$ python3 -q
>>> import numpy as np
>>> np.set_printoptions(precision=1, suppress=True, linewidth=100, sign=" ")
>>> W0 = np.load("dump.npy")
>>> W0
array([[  4.6,   4.3,   4.5,  -3.9,   6.8],
       [-10.6, -10.3, -11.2,  11.2, -17.4],
       [  0.7,   0.9,   0.5,  -0.6,   1.7],
       [ -2.5,  -3. ,  -3.2,   2.8,  -5. ],
       [ -3.5,  -3.3,  -2.7,   2.9,  -5.2],
       [  0.4,   0.3,   0.1,  -0.2,   0.4],
       [ -4.3,  -4.8,  -3.8,   4.6,  -7. ],
       [  4.8,   5.1,   5.4,  -5.4,   8.4],
       [ -0.9,  -0.6,   0. ,   0.7,  -1.1],
       [ -4.2,  -3.9,  -4.2,   4. ,  -6.3],
       [ -3.6,  -3.4,  -3.1,   3.7,  -5.4],
       [ -1.8,  -1.2,  -1.6,   1.3,  -2.3],
       [  2.2,   2.5,   2.3,  -2.4,   4.1],
       [ -8. ,  -8.3,  -8.8,   8.2, -13.2],
       [ -6.7,  -6.5,  -6.8,   7. , -10.8],
       [  6.5,   6.4,   5.9,  -6. ,   9.4],
       [  0. ,  -0.3,  -0.5,   0.7,  -0.8],
       [  4.9,   4.7,   5. ,  -4.5,   7.8],
       [ 10.7,  10.5,  10.7, -10.2,  16.7],
       [  0.6,   0.4,   0.2,  -0.2,   0.2],
       [  2.4,   2. ,   2.5,  -2.6,   4.2],
       [ -2. ,  -2.2,  -2.3,   2. ,  -2.2],
       [  2.5,   1.8,   1.9,  -1.9,   3. ],
       [  7.3,   6.8,   7.2,  -7.1,  11.3],
       [ -1.8,  -2. ,  -2.1,   2.1,  -2.7],
       [-10.9, -10.7, -10.8,  10.7, -16.6],
       [  1. ,   1. ,   1. ,  -0.9,   1.3],
       [ -6.1,  -5.6,  -6.3,   5.4,  -9.3],
       [  4.9,   5.1,   4.7,  -4.7,   7.7]])
>>> Ac = W0 - W0.mean(axis=0)
>>> V = np.linalg.svd(Ac)[2][:1]
>>> out = Ac - Ac @ V.T @ V
>>> np.cov(Ac @ V.T, rowvar=False)
array( 176.6)
>>> np.linalg.norm(out, axis=1).round(6).argmax()
np.int64(21)
>>> idx = W0[:, 4] > np.median(W0[:, 4])
>>> r0 = W0[idx].mean(axis=0) - W0[~idx].mean(axis=0)
>>> idx.astype(int)
array([ 1,  0,  1,  0,  0,  1,  0,  1,  0,  0,  0,  0,  1,  0,  0,  1,  0,  1,  1,  1,  1,  0,  1,
        1,  0,  0,  1,  0,  1])
>>> np.round((((W0 - W0.mean(axis=0)) @ r0 > 0) == idx).mean(), 1)
np.float64(1.0)
>>> np.argsort(-np.abs(r0).round(6), kind="stable")
array([ 4,  0,  2,  1,  3])
>>> ((W0 - W0.mean(axis=0)) @ r0 > 0).astype(int)
array([ 1,  0,  1,  0,  0,  1,  0,  1,  0,  0,  0,  0,  1,  0,  0,  1,  1,  1,  1,  1,  1,  0,  1,
        1,  0,  0,  1,  0,  1])
>>> out = np.c_[W0[:, :4] @ np.array([[1, 2, 2, 2], [3, 2, 3, 0], [3, 2, 2, 0], [3, 3, 3, 3]]), np.array([-5, -2, 0, -3, 2, 2, -4, -5, 3, 3, -4, -5, -2, 0, -2, -2, -1, 5, 4, 4, -5, -2, -4, -4, -5, -2, 1, 0, -2])]
>>> out
array([[ 19.3,  15.1,  19.4,  -2.5,  -5. ],
       [-41.5, -30.6, -40.9,  12.4,  -2. ],
       [  3.1,   2.4,   3.3,  -0.4,   0. ],
       [-12.7,  -9. , -12. ,   3.4,  -3. ],
       [-12.8, -10.3, -13.6,   1.7,   2. ],
       [  1. ,   1. ,   1.3,   0.2,   2. ],
       [-16.3, -12. , -16.8,   5.2,  -4. ],
       [ 20.1,  14.4,  19.5,  -6.6,  -5. ],
       [ -0.6,  -0.9,  -1.5,   0.3,   3. ],
       [-16.5, -12.6, -16.5,   3.6,   3. ],
       [-12. ,  -9.1, -12.5,   3.9,  -4. ],
       [ -6.3,  -5.3,  -6.5,   0.3,  -5. ],
       [  9.4,   6.8,   9.3,  -2.8,  -2. ],
       [-34.7, -25.6, -33.9,   8.6,   0. ],
       [-25.6, -19. , -25.5,   7.6,  -2. ],
       [ 25.4,  19.6,  26. ,  -5. ,  -2. ],
       [ -0.3,   0.5,   0.2,   2.1,  -1. ],
       [ 20.5,  15.7,  20.4,  -3.7,   5. ],
       [ 43.7,  33.2,  43.7,  -9.2,   4. ],
       [  1.8,   1.8,   2.2,   0.6,   4. ],
       [  8.1,   6. ,   8. ,  -3. ,  -5. ],
       [ -9.5,  -7. ,  -9.2,   2. ,  -2. ],
       [  7.9,   6.7,   8.5,  -0.7,  -4. ],
       [ 28. ,  21.3,  28.1,  -6.7,  -4. ],
       [ -7.8,  -5.5,  -7.5,   2.7,  -5. ],
       [-43.3, -32.7, -43.4,  10.3,  -2. ],
       [  4.3,   3.3,   4.3,  -0.7,   1. ],
       [-25.6, -19.8, -25.4,   4. ,   0. ],
       [ 20.2,  15.3,  20.4,  -4.3,  -2. ]])
>>> np.linalg.matrix_rank(out)
np.int64(5)
